>>> import numpy as np
>>> from numpy import linalg as LA
>>> np.set_printoptions(precision=3, suppress=True, linewidth=140)
>>> J = np.loadtxt("run9.csv", delimiter=",")
>>> print(J)
[[ 2.988  2.936  3.843]
 [ 2.842  2.877  4.097]
 [ 2.773  2.857  3.975]
 [ 2.943  3.935  4.889]
 [ 3.129  4.14   5.056]
 [ 2.93   4.137  5.057]
 [ 0.211  4.983  5.153]
 [-0.001  4.889  5.066]
 [-0.051  4.937  5.016]]
>>> other = np.array([[2, 3, 1], [5, 0, 2], [-1, 2, 5]])
>>> print(np.einsum("ij->j", J))
[17.764 35.691 42.152]
>>> r0, r1 = J[0], J[4]
>>> print(np.round(r0 @ r0, 3))
32.317
>>> print(np.round(r0 @ r1, 3))
40.935
>>> p = (r0 @ r1) / (r0 @ r0) * r0
>>> print(np.round(LA.norm(r0 + r1) ** 2 + LA.norm(r0 - r1) ** 2, 3))
169.621
>>> print(round((r1 - p) @ r0, 3))
0.0
>>> x0 = np.array([-5, -1, 0])
>>> h = np.maximum(J @ x0, 0)
>>> print(np.maximum(J @ (3 * x0), 0))
[0. 0. 0. 0. 0. 0. 0. 0. 0.]
>>> other = np.c_[J[:, :2] @ np.array([[3, 1], [4, -4]]), np.array([3, 4, 4, 3, 1, 3, 2, 5, 1])]
>>> print(other)
[[ 20.708  -8.756   3.   ]
 [ 20.034  -8.666   4.   ]
 [ 19.747  -8.655   4.   ]
 [ 24.569 -12.797   3.   ]
 [ 25.947 -13.431   1.   ]
 [ 25.338 -13.618   3.   ]
 [ 20.565 -19.721   2.   ]
 [ 19.553 -19.557   5.   ]
 [ 19.595 -19.799   1.   ]]
>>> print(LA.matrix_rank(other))
3
>>> print(np.round(LA.lstsq(J, other[:, 0])[0], 3) + 0)
[3. 4. 0.]
>>> print(LA.norm(LA.qr(J)[0].T @ other, axis=0) ** 2 / ((other ** 2).sum(axis=0) + 1e-12))
[1.    1.    0.898]
>>> print(np.round(LA.norm(other - J @ LA.lstsq(J, other)[0], axis=0), 3) + 0)
[0.    0.    3.035]
>>> feats = np.loadtxt("m.csv", delimiter=",")
>>> print(feats)
[[ 0.374 -0.335  0.099  0.335]
 [-0.335  0.3   -0.088 -0.3  ]
 [ 0.099 -0.088  0.026  0.088]
 [ 0.335 -0.3    0.088  0.3  ]]
>>> blk = np.stack([feats, 2 * feats, feats[::-1]])
>>> print(np.round(LA.det(blk), 3) + 0)
[0. 0. 0.]
>>> print(blk.shape)
(3, 4, 4)
>>> print(LA.matrix_rank(blk))
[1 1 1]
>>> other = feats / LA.norm(feats, axis=1, keepdims=True)
>>> cov = other @ other.T
>>> print(np.degrees(np.arccos(np.clip(cov[0, 3], -1, 1))))
0.0
>>> print((cov - 2 * np.eye(4)).round(6).argmax(axis=1))
[2 0 0 0]
>>> vals, vecs = LA.eigh(feats)
>>> x0 = np.array([1, 0, 3, 0])
>>> print(vecs * np.abs(vals) @ vecs.T)
[[ 0.374 -0.335  0.099  0.335]
 [-0.335  0.3   -0.088 -0.3  ]
 [ 0.099 -0.088  0.026  0.088]
 [ 0.335 -0.3    0.088  0.3  ]]
>>> print(np.round(LA.eigvalsh(feats[1:, 1:]), 3) + 0)
[0.    0.    0.626]
>>> print((np.sign(vecs[:, -1].round(6)) == np.sign(vecs[0, -1].round(6))).astype(int))
[1 0 1 1]
>>> print(round(x0 @ feats @ x0, 3))
1.199
>>> U, s, Vh = LA.svd(feats)
>>> vecs = Vh[:(s > 1e-8).sum()]
>>> rng = np.random.default_rng(29)
>>> x0 = feats[3] + -2 * feats[0] + rng.integers(2) * np.eye(4)[1]
>>> print(x0)
[-0.414  1.37  -0.109 -0.37 ]
>>> print(np.allclose(vecs.T @ vecs @ x0, x0))
False
>>> print(round(float(LA.norm(x0 - vecs.T @ vecs @ x0)), 3))
0.837
>>> print(np.diag(vecs.T @ vecs))
[0.374 0.3   0.026 0.3  ]
>>> A = np.load("sample13.npy")
>>> print(A)
[[-0.023  8.963 26.969 -0.003]
 [-0.042  9.022 27.009  0.006]
 [-0.012  7.977 23.975 -0.016]
 [ 0.013  1.011  3.004 -0.002]]
>>> U, s, Vh = LA.svd(A)
>>> print(np.argmax(s[:-1] / (s[1:] + 1e-6)) + 1)
1
>>> print(s)
[47.613  0.038  0.022  0.008]
>>> other = U[:, :1] @ np.diag(s[:1]) @ Vh[:1]
>>> print(round(np.abs(A - other).max(), 3))
0.023
>>> print(np.round(LA.norm(A - other, 2), 3), round(float(s[1]), 3))
0.038 0.038
>>> print(round(float(LA.norm(A - other) / LA.norm(A)), 3))
0.001
>>> print(LA.matrix_rank(A, rtol=0.05))
1
>>> print(LA.matrix_rank(other))
1
>>> lab = rng.permutation(4)
>>> print(lab)
[3 1 2 0]
>>> other = A[lab][:, lab]
>>> print(np.trace(other))
32.972
>>> other = np.array([[3], [6], [0]])
>>> basis = np.array([[-4, 3, 6]])
>>> m1 = other @ basis + 0.3 * rng.normal(size=(3, 3))
>>> print(m1)
[[-12.05    8.95   18.019]
 [-24.068  18.089  35.985]
 [  0.17   -0.197  -0.108]]
>>> lab = rng.permutation(3)
>>> print(lab)
[0 2 1]
>>> other = m1[lab][:, lab]
>>> print(np.sort(np.abs(LA.eigvals(other))))
[0.19  0.339 5.782]
>>> data = np.load("a.npy")
>>> print(data)
[[-15 -20  20   0]
 [-15 -20  20   0]
 [ -6  -8   8   0]]
>>> r = LA.matrix_rank(data)
>>> print(r)
1
>>> null = LA.svd(data)[2][r:].T
>>> print(np.round(data @ null, 3) + 0)
[[0. 0. 0.]
 [0. 0. 0.]
 [0. 0. 0.]]
>>> print(null.shape)
(4, 3)
>>> print(LA.matrix_rank(data.T @ data), LA.matrix_rank(data @ data.T))
1 1
>>> print(np.allclose(data @ null, 0))
True
>>> print(null @ null.T)
[[ 0.78  -0.293  0.293  0.   ]
 [-0.293  0.61   0.39   0.   ]
 [ 0.293  0.39   0.61   0.   ]
 [ 0.     0.     0.     1.   ]]
>>> print([int(LA.matrix_rank(np.delete(data, i, axis=0))) for i in range(3)])
[1, 1, 1]
>>> U, s, Vh = LA.svd(data)
>>> print(np.argmax(s[:-1] / (s[1:] + 1e-6)) + 1)
1
>>> print(s.round(3) + 0)
[47.053  0.     0.   ]
>>> other = U[:, :1] @ np.diag(s[:1]) @ Vh[:1]
>>> print(other)
[[-15. -20.  20.   0.]
 [-15. -20.  20.   0.]
 [ -6.  -8.   8.   0.]]
>>> print(round(np.abs(data - other).max(), 3))
0.0
>>> print(LA.matrix_rank(data, rtol=0.05))
1
>>> print(LA.matrix_rank(other))
1
>>> print(round(LA.norm(data - other, 2), 3), round(float(s[1]), 3))
0.0 0.0
>>> print(data @ LA.pinv(data) @ data)
[[-15. -20.  20.   0.]
 [-15. -20.  20.   0.]
 [ -6.  -8.   8.   0.]]
>>> print(round(np.trace(LA.pinv(data) @ data), 3))
1.0
>>> print(np.allclose(data[:-1].T @ LA.lstsq(data[:-1].T, data[-1])[0], data[-1]))
True
>>> print(np.abs(np.diag(LA.qr(data)[1])) > 1e-9)
[ True False False]
>>> print(np.round(LA.norm(data[1], 1), 3), np.round(LA.norm(data[1], np.inf), 3))
55.0 20.0
>>> print(round(LA.norm(data, "nuc"), 3))
47.053
>>> print(LA.norm(data, axis=1))
[32.016 32.016 12.806]
>>> print(LA.norm(data, axis=1).argmax())
0
>>> print(np.round(LA.svd(data, compute_uv=False), 3) + 0)
[47.053  0.     0.   ]
>>> print(data.sum(axis=1))
[-15 -15  -6]
>>> print(data.mean(axis=0))
[-12. -16.  16.   0.]
>>> print(np.abs(data).max())
20
>>> print(LA.matrix_rank(data))
1
>>> print(np.diff(data, axis=0))
[[  0   0   0   0]
 [  9  12 -12   0]]
>>> E = np.array([[1.4, -0.3, 0.2], [-0.1, 0.2, -2.1], [0.1, -1.6, -0.8]])
>>> print(E)
[[ 1.4 -0.3  0.2]
 [-0.1  0.2 -2.1]
 [ 0.1 -1.6 -0.8]]
>>> r0 = np.array([1, 0, 1])
>>> other = E + np.outer(r0, np.eye(3)[1])
>>> print(round(LA.det(other) / LA.det(E), 3), round(1 + LA.solve(E, r0)[1], 3))
0.454 0.454
>>> print(other)
[[ 1.4  0.7  0.2]
 [-0.1  0.2 -2.1]
 [ 0.1 -0.6 -0.8]]
>>> print((E - E.T) / 2)
[[ 0.   -0.1   0.05]
 [ 0.1   0.   -0.25]
 [-0.05  0.25  0.  ]]
>>> print(np.sort(np.abs(LA.eigvals(E))))
[1.252 1.748 2.2  ]
>>> print(E @ E)
[[ 2.01 -0.8   0.75]
 [-0.37  3.43  1.24]
 [ 0.22  0.93  4.02]]
>>> print(np.round(np.trace(E), 3))
0.8
>>> print(round(LA.norm(E) ** 2 / LA.norm(E, 2) ** 2, 3))
1.825
>>> print(round(LA.norm(E, 2), 3))
2.312
>>> print(LA.norm(E, axis=1).argmax())
1
>>> print(round(float(E[1] @ E[0]), 3))
-0.62
>>> print(LA.norm(E, axis=0))
[1.407 1.64  2.256]
>>> print(np.round(LA.norm(E[1], 1), 3), np.round(LA.norm(E[1], np.inf), 3))
2.4 2.1
>>> x0 = np.array([-2, 3, 1])
>>> target = E @ x0
>>> b, lr = np.zeros(3), 1 / LA.norm(E, 2) ** 2
>>> for i in range(30):
...     b -= lr * E.T @ (E @ b - target)
...     if i % 5 == 0: print(i, round(LA.norm(E @ b - target), 3))
... 
0 2.597
5 0.061
10 0.008
15 0.002
20 0.0
25 0.0
>>> print(b)
[-2.  3.  1.]
>>> vals, vecs = LA.eigh(feats)
>>> print(np.abs(vecs[:, -1]).round(6).argmax())
0
>>> print(np.abs(vecs[:, -1]))
[0.612 0.548 0.161 0.548]
>>> print(vecs @ np.diag(vals) @ vecs.T)
[[ 0.374 -0.335  0.099  0.335]
 [-0.335  0.3   -0.088 -0.3  ]
 [ 0.099 -0.088  0.026  0.088]
 [ 0.335 -0.3    0.088  0.3  ]]
>>> print(vals.round(3) + 0)
[0. 0. 0. 1.]
>>> arr = np.loadtxt("arr.csv", delimiter=",")
>>> print(arr)
[[25.609 10.352  6.942]
 [25.431  9.048  4.289]
 [24.439  9.545  6.999]
 [24.581 10.407  6.145]
 [25.188  8.146  4.139]
 [26.151 10.005  3.686]
 [23.921  8.719  7.462]
 [24.996 10.055  4.676]
 [24.738 11.047  5.013]
 [25.787 10.599  4.443]
 [24.837 10.622  8.184]
 [24.21   8.374  4.761]
 [25.795 10.428  3.931]
 [24.134  8.747  4.541]
 [26.431  9.46   6.253]]
>>> U, s, Vh = LA.svd(arr)
>>> print(np.argmax(s[:-1] / (s[1:] + 1e-6)) + 1)
1
>>> other = U[:, :1] @ np.diag(s[:1]) @ Vh[:1]
>>> print(LA.matrix_rank(arr, rtol=0.05))
2
>>> print(round(float(np.abs(arr - other).max()), 3))
2.625
>>> print(LA.matrix_rank(other))
1
>>> D = LA.norm(arr[:, None] - arr[None], axis=-1)
>>> print(np.unravel_index(D.round(6).argmax(), D.shape))
(np.int64(4), np.int64(10))
>>> print(D[:5, :5])
[[0.    2.962 1.422 1.302 3.592]
 [2.962 0.    2.928 2.452 0.946]
 [1.422 2.928 0.    1.222 3.271]
 [1.302 2.452 1.222 0.    3.083]
 [3.592 0.946 3.271 3.083 0.   ]]
>>> print(D.mean(axis=1).argmax())
10
>>> M = np.load("x.npy")
>>> print(M)
[[2 2 0 0]
 [0 0 2 2]
 [0 1 2 1]
 [1 1 0 1]]
>>> other = np.array([[1, 1, 3], [3, 3, -1], [-2, -2, 0], [1, 0, 0]])
>>> print(np.einsum("ij,ij->i", M, M))
[8 8 6 3]
>>> print(np.einsum("ij->j", M))
[3 4 4 4]
>>> print(other.T @ M.T)
[[ 8 -2  0  5]
 [ 8 -4 -1  4]
 [ 4  0 -1  2]]
>>> print(LA.matrix_rank(np.vstack([M, other.T])))
4
>>> print(np.einsum("ik,kj->ij", M, other))
[[ 8  8  4]
 [-2 -4  0]
 [ 0 -1 -1]
 [ 5  4  2]]
>>> print(np.vstack([M, other.T]).shape)
(7, 4)
>>> other = M[0, 0] * M[1:] - np.outer(M[1:, 0], M[0])
>>> print(other)
[[0 0 4 4]
 [0 2 4 2]
 [0 0 0 2]]
>>> print(LA.matrix_rank(other), LA.matrix_rank(M))
3 4
>>> blk = np.stack([other, 5 * other, other[::-1]])
>>> print(blk.sum(axis=0))
[[ 0  0 24 26]
 [ 0 14 28 14]
 [ 0  0  4 16]]
>>> print((blk @ other.T).shape)
(3, 3, 3)
>>> print(blk.shape)
(3, 3, 4)
